In [1]: import numpy as np

In [2]: import numpy.linalg as la

In [3]: np.set_printoptions(suppress=True, linewidth=200)

In [4]: rng = np.random.default_rng(598)

In [5]: X = np.triu(rng.random((5, 5)) < 0.5, 1).astype(int)

In [6]: X = X + X.T

In [7]: X
Out[7]: 
array([[0, 0, 1, 1, 1],
       [0, 0, 1, 0, 0],
       [1, 1, 0, 1, 1],
       [1, 0, 1, 0, 1],
       [1, 0, 1, 1, 0]])

In [8]: # symmetric, so the eigenvalues are real

In [9]: np.einsum("ij,ji->", X, X)
Out[9]: np.int64(14)

In [10]: np.round(np.poly(X), 2) + 0
Out[10]: array([ 1.,  0., -7., -8.,  0.,  2.])

In [11]: np.round(la.eigvals(X).sum().real, 2)
Out[11]: np.float64(0.0)

In [12]: np.einsum("ii->", X)
Out[12]: np.int64(0)

In [13]: np.kron(np.eye(2, dtype=int), X)
Out[13]: 
array([[0, 0, 1, 1, 1, 0, 0, 0, 0, 0],
       [0, 0, 1, 0, 0, 0, 0, 0, 0, 0],
       [1, 1, 0, 1, 1, 0, 0, 0, 0, 0],
       [1, 0, 1, 0, 1, 0, 0, 0, 0, 0],
       [1, 0, 1, 1, 0, 0, 0, 0, 0, 0],
       [0, 0, 0, 0, 0, 0, 0, 1, 1, 1],
       [0, 0, 0, 0, 0, 0, 0, 1, 0, 0],
       [0, 0, 0, 0, 0, 1, 1, 0, 1, 1],
       [0, 0, 0, 0, 0, 1, 0, 1, 0, 1],
       [0, 0, 0, 0, 0, 1, 0, 1, 1, 0]])

In [14]: np.round(la.eigvals(X), 2)
Out[14]: array([ 3.09,  0.43, -1.  , -1.51, -1.  ])

In [15]: round(la.det(X[::-1]), 2)
Out[15]: np.float64(-2.0)

In [16]: round(la.det(2 * X), 2), round(float(la.det(X)), 2)
Out[16]: (np.float64(-64.0), -2.0)

In [17]: f, r1 = X[1], X[4]

In [18]: f @ r1
Out[18]: np.int64(1)

In [19]: pr = (f @ r1) / (f @ f) * f

In [20]: round(float(la.norm(f + r1) ** 2 + la.norm(f - r1) ** 2), 2)
Out[20]: 8.0

In [21]: W0 = np.array([[-3, 0, -3, 0, 3, 1, 2, 3, 3, -3, -3, 2, 1],
    ...:     [2, 0, 3, 0, 0, 3, 0, 1, -2, 1, -2, -1, -1],
    ...:     [-1, 1, 2, -1, 0, 2, -2, 2, -2, 2, -3, -1, 1],
    ...:     [3, 0, -1, 0, 0, 2, -3, -3, 2, -2, 2, 3, 3],
    ...:     [-1, -2, 1, 3, 2, 3, 2, 1, -3, 1, -3, -3, 1],
    ...:     [1, 2, 0, 3, 3, 3, -1, 0, 0, 0, 0, -1, 3],
    ...:     [3, -3, 1, -2, 3, 2, 3, 0, -2, 3, -2, 2, 1],
    ...:     [2, 0, -3, 2, 2, -1, 2, 2, -1, 1, 1, 0, -3],
    ...:     [-1, -1, -2, 3, -3, 1, -2, 1, -3, 0, 1, 3, 2],
    ...:     [0, 0, -2, 3, 0, 0, 1, 3, -1, -3, -1, -3, 0],
    ...:     [1, -2, 1, -2, -1, -1, -2, 0, 1, 2, 2, 1, 0],
    ...:     [-3, 2, 1, -1, -3, 0, 1, 3, 0, 3, 3, 2, -3],
    ...:     [0, 3, 1, 0, -3, 0, 1, 0, 2, -2, 0, -1, -2]])

In [22]: W0
Out[22]: 
array([[-3,  0, -3,  0,  3,  1,  2,  3,  3, -3, -3,  2,  1],
       [ 2,  0,  3,  0,  0,  3,  0,  1, -2,  1, -2, -1, -1],
       [-1,  1,  2, -1,  0,  2, -2,  2, -2,  2, -3, -1,  1],
       [ 3,  0, -1,  0,  0,  2, -3, -3,  2, -2,  2,  3,  3],
       [-1, -2,  1,  3,  2,  3,  2,  1, -3,  1, -3, -3,  1],
       [ 1,  2,  0,  3,  3,  3, -1,  0,  0,  0,  0, -1,  3],
       [ 3, -3,  1, -2,  3,  2,  3,  0, -2,  3, -2,  2,  1],
       [ 2,  0, -3,  2,  2, -1,  2,  2, -1,  1,  1,  0, -3],
       [-1, -1, -2,  3, -3,  1, -2,  1, -3,  0,  1,  3,  2],
       [ 0,  0, -2,  3,  0,  0,  1,  3, -1, -3, -1, -3,  0],
       [ 1, -2,  1, -2, -1, -1, -2,  0,  1,  2,  2,  1,  0],
       [-3,  2,  1, -1, -3,  0,  1,  3,  0,  3,  3,  2, -3],
       [ 0,  3,  1,  0, -3,  0,  1,  0,  2, -2,  0, -1, -2]])

In [23]: f = np.array([7, 0, 4, 0, 8, 2, 8, 1, 4, 6, 2, 0, 6])

In [24]: Y = W0 + np.outer(f, np.eye(13)[0])

In [25]: la.matrix_rank(Y - W0)
Out[25]: np.int64(1)
